$ python3 -q
>>> import numpy as np
>>> np.set_printoptions(precision=3, suppress=True, linewidth=100)
>>> E = np.loadtxt("out16.csv", delimiter=",")
>>> E
array([[-0.142,  0.393, -0.374, -0.828],
       [ 0.094, -0.908, -0.158, -0.376],
       [ 0.944,  0.135, -0.299,  0.038],
       [-0.283, -0.051, -0.864,  0.414]])
>>> Q, V = np.linalg.qr(E[:, :2])[0], np.linalg.qr(E[:, 2:])[0]
>>> s = np.linalg.svd(Q.T @ V, compute_uv=False)
>>> round(float(np.linalg.norm(Q @ Q.T - V @ V.T, 2)), 3)
1.0
>>> np.degrees(np.arccos(s.clip(0, 1)))
array([90., 90.])
>>> x0 = np.array([0, 0, 1, 3])
>>> E @ (2 * x0)
array([-5.715, -2.574, -0.373,  0.757])
>>> E @ x0
array([-2.858, -1.287, -0.186,  0.378])
>>> np.einsum("ij,j->i", E, x0)
array([-2.858, -1.287, -0.186,  0.378])
>>> E @ np.ones(4)
array([-0.95 , -1.348,  0.817, -0.784])
>>> X = np.load("block12.npy")
>>> X
array([[ 0.417,  0.417, -0.083, -0.25 ],
       [ 0.417,  0.417, -0.083, -0.25 ],
       [-0.083, -0.083,  0.017,  0.05 ],
       [-0.25 , -0.25 ,  0.05 ,  0.15 ]])
>>> # projection: eigenvalues are 0 or 1
>>> rk = np.linalg.matrix_rank(X)
>>> rk
np.int64(1)
>>> ns = np.linalg.svd(X)[2][rk:].T
>>> print([int(np.linalg.matrix_rank(X[:i])) for i in range(1, len(X) + 1)])
[1, 1, 1, 1]
>>> [int(np.linalg.matrix_rank(X[:, :j + 1])) for j in range(4)]
[1, 1, 1, 1]
>>> vals, V = np.linalg.eigh(X)
>>> x0 = np.array([0, 3, 4, 7])
>>> V * np.abs(vals) @ V.T
array([[ 0.417,  0.417, -0.083, -0.25 ],
       [ 0.417,  0.417, -0.083, -0.25 ],
       [-0.083, -0.083,  0.017,  0.05 ],
       [-0.25 , -0.25 ,  0.05 ,  0.15 ]])
>>> left, s, VT = np.linalg.svd(X)
>>> np.argmax(s[:-1] / (s[1:] + 1e-6)) + 1
np.int64(1)
>>> out = left[:, :1] @ np.diag(s[:1]) @ VT[:1]
>>> round(np.linalg.norm(X - out) / np.linalg.norm(X), 3)
np.float64(0.0)
>>> print(np.linalg.matrix_rank(X, rtol=0.05))
1
>>> out
array([[ 0.417,  0.417, -0.083, -0.25 ],
       [ 0.417,  0.417, -0.083, -0.25 ],
       [-0.083, -0.083,  0.017,  0.05 ],
       [-0.25 , -0.25 ,  0.05 ,  0.15 ]])
>>> print(np.einsum("ii->", X))
1.0
>>> print(round(np.linalg.det(X[::-1]), 3))
0.0
>>> round(float(np.linalg.det(X.T)), 3)
0.0
>>> np.round(np.poly(X), 3) + 0
array([ 1., -1.,  0.,  0.,  0.])
>>> print(round(np.linalg.det(2 * X), 3), np.round(np.linalg.det(X), 3))
0.0 0.0
>>> np.kron(np.eye(2, dtype=int), X)
array([[ 0.417,  0.417, -0.083, -0.25 ,  0.   ,  0.   , -0.   , -0.   ],
       [ 0.417,  0.417, -0.083, -0.25 ,  0.   ,  0.   , -0.   , -0.   ],
       [-0.083, -0.083,  0.017,  0.05 , -0.   , -0.   ,  0.   ,  0.   ],
       [-0.25 , -0.25 ,  0.05 ,  0.15 , -0.   , -0.   ,  0.   ,  0.   ],
       [ 0.   ,  0.   , -0.   , -0.   ,  0.417,  0.417, -0.083, -0.25 ],
       [ 0.   ,  0.   , -0.   , -0.   ,  0.417,  0.417, -0.083, -0.25 ],
       [-0.   , -0.   ,  0.   ,  0.   , -0.083, -0.083,  0.017,  0.05 ],
       [-0.   , -0.   ,  0.   ,  0.   , -0.25 , -0.25 ,  0.05 ,  0.15 ]])
>>> print(round(float(np.linalg.eigvals(X).sum().real), 3))
1.0
>>> np.einsum("ij,ji->", X, X)
np.float64(1.0)
>>> K = np.load("a.npy")
>>> K
array([[4, 2, 3],
       [6, 0, 9],
       [5, 1, 6],
       [2, 0, 0],
       [5, 1, 6],
       [3, 3, 0],
       [3, 3, 0],
       [4, 0, 5],
       [5, 1, 6],
       [3, 5, 0]])
>>> Xc = K - K.mean(axis=0)
>>> left, s, VT = np.linalg.svd(Xc, full_matrices=False)
>>> VT[0] * np.sign(VT[0, np.abs(VT[0]).argmax()])
array([ 0.315, -0.312,  0.896])
>>> s
array([11.149,  3.792,  0.456])
>>> print(np.round((s ** 2).sum() ** 2 / (s ** 4).sum(), 3))
1.232
>>> np.round(Xc.mean(axis=0), 3) + 0
array([0., 0., 0.])
>>> np.abs(VT[0]).argmax()
np.int64(2)
>>> theta = np.radians(155)
>>> r_ = np.eye(3)
>>> r_[1, 1] = r_[2, 2] = np.cos(theta)
>>> r_[1, 2], r_[2, 1] = -np.sin(theta), np.sin(theta)
>>> r_
array([[ 1.   ,  0.   ,  0.   ],
       [ 0.   , -0.906, -0.423],
       [ 0.   ,  0.423, -0.906]])
>>> out = K @ r_.T
>>> out
array([[ 4.   , -3.08 , -1.874],
       [ 6.   , -3.804, -8.157],
       [ 5.   , -3.442, -5.015],
       [ 2.   ,  0.   ,  0.   ],
       [ 5.   , -3.442, -5.015],
       [ 3.   , -2.719,  1.268],
       [ 3.   , -2.719,  1.268],
       [ 4.   , -2.113, -4.532],
       [ 5.   , -3.442, -5.015],
       [ 3.   , -4.532,  2.113]])
>>> np.allclose(K @ K.T, out @ out.T)
True
>>> round(float(np.linalg.det(r_)), 3), np.round(np.trace(r_), 3)
(1.0, np.float64(-0.813))
>>> np.allclose(np.linalg.norm(K, axis=1), np.linalg.norm(out, axis=1))
True
>>> D = np.linalg.norm(out[:, None] - out[None], axis=-1)
>>> (D + 1e9 * np.eye(10)).round(6).argmin(axis=1)
array([7, 2, 4, 5, 2, 6, 5, 2, 2, 5])
>>> D.mean(axis=1).argmax()
np.int64(1)
>>> print(D[:5, :5])
[[0.    6.633 3.317 4.123 3.317]
 [6.633 0.    3.317 9.849 3.317]
 [3.317 3.317 0.    6.782 0.   ]
 [4.123 9.849 6.782 0.    6.782]
 [3.317 3.317 0.    6.782 0.   ]]
>>> np.flatnonzero(D[5] < D.mean() / 2)
array([5, 6, 9])
>>> Xc = K - K.mean(axis=0)
>>> V = np.linalg.svd(Xc)[2][:2]
>>> out = Xc - Xc @ V.T @ V
>>> print(np.linalg.norm(out, axis=1).round(6).argmax())
9
>>> out.std(axis=0)
array([0.129, 0.032, 0.057])
>>> np.diag(V.T @ V)
array([0.203, 0.95 , 0.847])
>>> np.round(np.linalg.norm(out) / np.linalg.norm(Xc), 3)
np.float64(0.039)
>>> np.round(np.cov(Xc @ V.T, rowvar=False), 3) + 0
array([[13.812,  0.   ],
       [ 0.   ,  1.598]])
>>> x0 = np.array([2, 2, 0])
>>> target = K @ x0
>>> b, lr = np.zeros(3), 1 / np.linalg.norm(K, 2) ** 2
>>> for i in range(30):
...     b -= lr * K.T @ (K @ b - target)
...     if i % 5 == 0: print(i, round(np.linalg.norm(K @ b - target), 3))
... 
0 14.918
5 6.515
10 2.86
15 1.286
20 0.637
25 0.402
>>> b
array([1.868, 2.092, 0.097])
>>> F = np.loadtxt("arr.csv", delimiter=",")
>>> F
array([[19., 14.,  0.],
       [21., 19.,  0.],
       [11.,  8.,  0.],
       [ 9.,  5.,  0.],
       [17., 15.,  0.],
       [19., 16.,  0.],
       [25., 23.,  0.],
       [21., 17.,  0.],
       [ 9.,  5.,  0.],
       [ 9.,  5.,  0.],
       [13., 11.,  0.],
       [15., 10.,  0.],
       [19., 16.,  0.],
       [13.,  9.,  0.],
       [ 9.,  5.,  0.],
       [19., 14.,  0.],
       [15., 12.,  0.],
       [21., 19.,  0.],
       [13.,  9.,  0.],
       [25., 23.,  0.],
       [19., 16.,  0.],
       [15., 10.,  0.],
       [17., 13.,  0.],
       [11.,  8.,  0.],
       [23., 20.,  0.]])
>>> # row 8 repeats row 3
>>> rk = np.linalg.matrix_rank(F)
>>> rk
np.int64(2)
>>> ns = np.linalg.svd(F)[2][rk:].T
>>> [int(np.linalg.matrix_rank(F[:, :j + 1])) for j in range(3)]
[1, 2, 2]
>>> print([int(np.linalg.matrix_rank(np.delete(F, i, axis=0))) for i in range(25)])
[2, 2, 2, 2, 2, 2, 2, 2, 2, 2, 2, 2, 2, 2, 2, 2, 2, 2, 2, 2, 2, 2, 2, 2, 2]
>>> ns @ ns.T
array([[0., 0., 0.],
       [0., 0., 0.],
       [0., 0., 1.]])
>>> np.linalg.matrix_rank(F.T @ F), np.linalg.matrix_rank(F @ F.T)
(np.int64(2), np.int64(2))
>>> print([int(np.linalg.matrix_rank(F[:i])) for i in range(1, len(F) + 1)])
[1, 2, 2, 2, 2, 2, 2, 2, 2, 2, 2, 2, 2, 2, 2, 2, 2, 2, 2, 2, 2, 2, 2, 2, 2]
>>> ns.shape
(3, 1)
>>> np.allclose(F @ ns, 0)
True
>>> left, s, VT = np.linalg.svd(F)
>>> np.argmax(s[:-1] / (s[1:] + 1e-6)) + 1
np.int64(2)
>>> s
array([109.863,   6.412,   0.   ])
>>> out = left[:, :2] @ np.diag(s[:2]) @ VT[:2]
>>> round(float(np.linalg.norm(F - out) / np.linalg.norm(F)), 3)
0.0
>>> round(float(np.abs(F - out).max()), 3)
0.0
>>> round(np.linalg.norm(F - out, 2), 3), s[2]
(np.float64(0.0), np.float64(0.0))
>>> out
array([[19., 14.,  0.],
       [21., 19.,  0.],
       [11.,  8.,  0.],
       [ 9.,  5.,  0.],
       [17., 15.,  0.],
       [19., 16.,  0.],
       [25., 23.,  0.],
       [21., 17.,  0.],
       [ 9.,  5.,  0.],
       [ 9.,  5.,  0.],
       [13., 11.,  0.],
       [15., 10.,  0.],
       [19., 16.,  0.],
       [13.,  9.,  0.],
       [ 9.,  5.,  0.],
       [19., 14.,  0.],
       [15., 12.,  0.],
       [21., 19.,  0.],
       [13.,  9.,  0.],
       [25., 23.,  0.],
       [19., 16.,  0.],
       [15., 10.,  0.],
       [17., 13.,  0.],
       [11.,  8.,  0.],
       [23., 20.,  0.]])
>>> np.argsort(-np.linalg.norm(out, axis=0).round(6), kind="stable")[:3]
array([0, 1, 2])
>>> print(np.linalg.matrix_rank(out, rtol=0.1))
1
>>> cov = F.T @ F
>>> cov
array([[7233., 5898.,    0.],
       [5898., 4878.,    0.],
       [   0.,    0.,    0.]])
>>> np.linalg.matrix_rank(cov)
np.int64(2)
>>> np.linalg.eigvalsh(cov)[::-1]
array([12069.892,    41.108,     0.   ])
>>> np.diag(cov)
array([7233., 4878.,    0.])
>>> print(np.linalg.svd(F, compute_uv=False) ** 2)
[12069.892    41.108     0.   ]
>>> (F @ F.T).shape
(25, 25)
>>> W0 = np.loadtxt("m.csv", delimiter=",")
>>> W0
array([[3., 2., 0., 0.],
       [1., 0., 0., 0.],
       [0., 0., 3., 2.],
       [0., 0., 1., 0.]])
>>> # 2 blocks once reordered
>>> round(float(np.linalg.det(2 * W0)), 3), round(float(np.linalg.det(W0)), 3)
(64.0, 4.0)
>>> np.einsum("ii->", W0)
np.float64(6.0)
>>> np.poly(W0)
array([ 1., -6.,  5., 12.,  4.])
>>> print(np.round(np.linalg.det(W0[::-1]), 3))
4.0
>>> t3 = np.stack([W0, -3 * W0, W0[::-1]])
>>> t3.sum(axis=0)
array([[-6., -4.,  1.,  0.],
       [-2.,  0.,  3.,  2.],
       [ 1.,  0., -6., -4.],
       [ 3.,  2., -2.,  0.]])
>>> print(np.linalg.norm(t3, axis=(1, 2)))
[ 5.292 15.875  5.292]
>>> t3.shape
(3, 4, 4)
>>> print(np.linalg.matrix_rank(t3))
[4 4 4]
>>> (t3 @ W0.T).shape
(3, 4, 4)
>>> print(np.linalg.matrix_rank(t3.reshape(3, -1)))
2
>>> vals, V = np.linalg.eig(W0)
>>> np.sort(np.linalg.eigvals(W0.T))
array([-0.562, -0.562,  3.562,  3.562])
>>> vals
array([ 3.562, -0.562,  3.562, -0.562])
>>> np.sort(np.linalg.eigvals(W0 @ W0))
array([ 0.315,  0.315, 12.685, 12.685])
>>> (np.linalg.matrix_power((W0 != 0) + (W0.T != 0) + np.eye(4), 4) > 0).astype(int)
array([[1, 1, 0, 0],
       [1, 1, 0, 0],
       [0, 0, 1, 1],
       [0, 0, 1, 1]])
>>> print((W0 != 0).astype(int))
[[1 1 0 0]
 [1 0 0 0]
 [0 0 1 1]
 [0 0 1 0]]
>>> np.round(np.linalg.det(W0), 3)
np.float64(4.0)
>>> arr = np.loadtxt("run3.csv", delimiter=",")
>>> arr
array([[1., 2.],
       [0., 3.]])
>>> f = np.array([1, 1])
>>> out = arr + np.outer(f, np.eye(2)[0])
>>> print(out)
[[2. 2.]
 [1. 3.]]
>>> cov = out.T @ out
>>> np.trace(cov), (out ** 2).sum()
(np.float64(18.0), np.float64(18.0))
>>> np.linalg.eigvalsh(cov)[::-1]
array([17.062,  0.938])
>>> cov
array([[ 5.,  7.],
       [ 7., 13.]])
>>> print(np.diag(cov))
[ 5. 13.]
>>> np.linalg.matrix_rank(cov)
np.int64(2)
>>> vals, V = np.linalg.eigh(cov)
>>> print(np.linalg.eigvalsh(cov + 5 * np.eye(2)))
[ 5.938 22.062]
>>> x0 = np.array([2, 0])
>>> np.einsum("ij,j->i", arr, x0)
array([2., 0.])
>>> np.sign((arr @ x0).round(6))
array([1., 0.])
>>> (arr * x0).sum(axis=1)
array([2., 0.])
>>> arr @ np.eye(2)[1]
array([2., 3.])
>>> arr @ arr
array([[1., 8.],
       [0., 9.]])
>>> np.linalg.matrix_power(arr - np.diag(np.diag(arr)), 2)
array([[0., 0.],
       [0., 0.]])
>>> np.prod(np.diag(arr)), round(np.linalg.det(arr), 3)
(np.float64(3.0), np.float64(3.0))
>>> np.linalg.matrix_rank(arr - arr[0, 0] * np.eye(2))
np.int64(1)
>>> [int(np.linalg.matrix_rank(np.linalg.matrix_power(arr, p))) for p in range(1, 3)]
[2, 2]
>>> np.sort(np.linalg.eigvals(arr))
array([1., 3.])
>>> mat = np.array([[0, -3, 0], [-3, 0, 0], [2, 3, 3], [-1, 2, -2]])
>>> mat
array([[ 0, -3,  0],
       [-3,  0,  0],
       [ 2,  3,  3],
       [-1,  2, -2]])
>>> t3 = np.stack([mat, 4 * mat, mat[::-1]])
>>> np.linalg.matrix_rank(t3)
array([3, 3, 3])
>>> t3.sum(axis=0)
array([[ -1, -13,  -2],
       [-13,   3,   3],
       [  7,  15,  15],
       [ -5,   7, -10]])
>>> f = np.array([0, -2, 3])
>>> np.convolve(W0[1], f)
array([ 0., -2.,  3.,  0.,  0.,  0.])
>>> out = np.array([[-2, -6], [-5, -7]])
>>> C = np.kron(out, mat)
>>> C.shape
(8, 6)
>>> C
array([[  0,   6,   0,   0,  18,   0],
       [  6,   0,   0,  18,   0,   0],
       [ -4,  -6,  -6, -12, -18, -18],
       [  2,  -4,   4,   6, -12,  12],
       [  0,  15,   0,   0,  21,   0],
       [ 15,   0,   0,  21,   0,   0],
       [-10, -15, -15, -14, -21, -21],
       [  5, -10,  10,   7, -14,  14]])
>>> rng = np.random.default_rng(104)
>>> out = mat + rng.integers(-2, 3, (4, 2)) @ rng.integers(-2, 3, (2, 3))
>>> out
array([[ 3, -6,  0],
       [-3,  0,  3],
       [ 0,  5,  4],
       [-5,  6,  0]])
>>> out - mat
array([[ 3, -3,  0],
       [ 0,  0,  3],
       [-2,  2,  1],
       [-4,  4,  2]])
>>> np.abs(out - mat).sum(axis=1)
array([ 6,  3,  5, 10])
>>> hat = mat @ np.linalg.solve(mat.T @ mat, mat.T)
>>> np.trace(hat)
np.float64(3.0)
>>> print(np.allclose(hat @ hat, hat))
True
>>> A = np.loadtxt("x.csv", delimiter=",")
>>> A
array([[0.662, 0.473],
       [0.473, 0.338]])
>>> out = A + rng.integers(-2, 3, (2, 1)) @ rng.integers(-2, 3, (1, 2))
>>> out
array([[-1.338, -0.527],
       [ 0.473,  0.338]])
>>> np.linalg.matrix_rank(out - A, tol=1e-8)
np.int64(1)
>>> np.abs(out - A).sum(axis=1)
array([3., 0.])
>>> np.linalg.svd(out - A, compute_uv=False)
array([2.236, 0.   ])
